% ipython --no-banner

In [1]: import numpy as np

In [2]: np.set_printoptions(precision=1, suppress=True, linewidth=120)

In [3]: def rd(a):
   ...:     return np.round(a, 1) + 0
   ...: 

In [4]: A = np.load("layer13.npy")

In [5]: A
Out[5]: 
array([[-3.5,  1.4, -0.4],
       [-5. , -1.6, -0.7],
       [ 2.5, -1.4,  0.1]])

In [6]: def softmax(z):
   ...:     e = np.exp(z - z.max(axis=-1, keepdims=True))
   ...:     return e / e.sum(axis=-1, keepdims=True)
   ...: 

In [7]: rd(softmax(A).sum(axis=1))
Out[7]: array([1., 1., 1.])

In [8]: rd(softmax(A[1] + 5))
Out[8]: array([0. , 0.3, 0.7])

In [9]: S = A @ A.T / np.sqrt(3)

In [10]: softmax(S).round(6).argmax(axis=1)
Out[10]: array([1, 1, 2])

In [11]: hat = np.triu(np.array([[9, -1, -3], [-1, 2, -5], [1, 9, 2]]), 1) + np.eye(3)

In [12]: out = hat @ A @ np.linalg.inv(hat)

In [13]: np.linalg.matrix_rank(out)
Out[13]: np.int64(3)

In [14]: rd(np.linalg.det(out))
Out[14]: np.float64(-2.2)

In [15]: rd(np.trace(out)), np.trace(A)
Out[15]: (np.float64(-5.0), np.float64(-5.0))

In [16]: rd(np.poly(out))
Out[16]: array([ 1. ,  5. , 12.1,  2.2])

In [17]: rd(out)
Out[17]: 
array([[  -6. ,    1.2,  -12. ],
       [ -17.5,  -12.1, -114.2],
       [   2.5,    1.1,   13.1]])

In [18]: rd(hat @ A - A @ hat)
Out[18]: 
array([[ -2.5,   2.3,  -3.1],
       [-12.5,   2. , -23.5],
       [  0. ,   2.5,   0.5]])

In [19]: Uu, sigma, Vt = np.linalg.svd(A)

In [20]: rd(sigma)
Out[20]: array([6.6, 2.6, 0.1])

In [21]: out = Uu[:, :2] @ np.diag(sigma[:2]) @ Vt[:2]

In [22]: rd(np.linalg.norm(A - out) / np.linalg.norm(A))
Out[22]: np.float64(0.0)

In [23]: rd(np.abs(A - out).max())
Out[23]: np.float64(0.1)

In [24]: m1 = np.array([[-14.5, 13.4, -9.9],
    ...:     [-10.3, 10.2, -7.4],
    ...:     [-9.7, 9.6, -7.0],
    ...:     [-3.4, 4.3, -3.0],
    ...:     [-2.1, 3.1, -2.1],
    ...:     [-1.3, 2.3, -1.5],
    ...:     [0.1, 0.3, -0.2],
    ...:     [-0.1, 0.0, 0.0],
    ...:     [-0.1, 0.0, 0.0],
    ...:     [-0.5, 0.5, -0.1],
    ...:     [-0.5, 0.6, -0.1],
    ...:     [-0.4, 0.8, -0.1],
    ...:     [0.4, 1.1, 0.1],
    ...:     [0.7, 1.1, 0.3],
    ...:     [1.7, 1.2, 0.6],
    ...:     [2.7, 1.1, 1.0],
    ...:     [3.2, 1.1, 1.2],
    ...:     [3.8, 1.0, 1.5],
    ...:     [5.8, 0.8, 2.3],
    ...:     [5.9, 0.8, 2.3]])

In [25]: # rows 7 and 8 are equal

In [26]: hat = m1 @ np.linalg.solve(m1.T @ m1, m1.T)

In [27]: np.allclose(hat @ hat, hat)
Out[27]: True

In [28]: rd(np.linalg.eigvalsh(hat))
Out[28]: array([0., 0., 0., 0., 0., 0., 0., 0., 0., 0., 0., 0., 0., 0., 0., 0., 0., 1., 1., 1.])

In [29]: z = m1[:, 1] > np.median(m1[:, 1])

In [30]: f = m1[z].mean(axis=0) - m1[~z].mean(axis=0)

In [31]: z.astype(int)
Out[31]: array([1, 1, 1, 1, 1, 1, 0, 0, 0, 0, 0, 0, 0, 0, 1, 0, 0, 0, 0, 0])
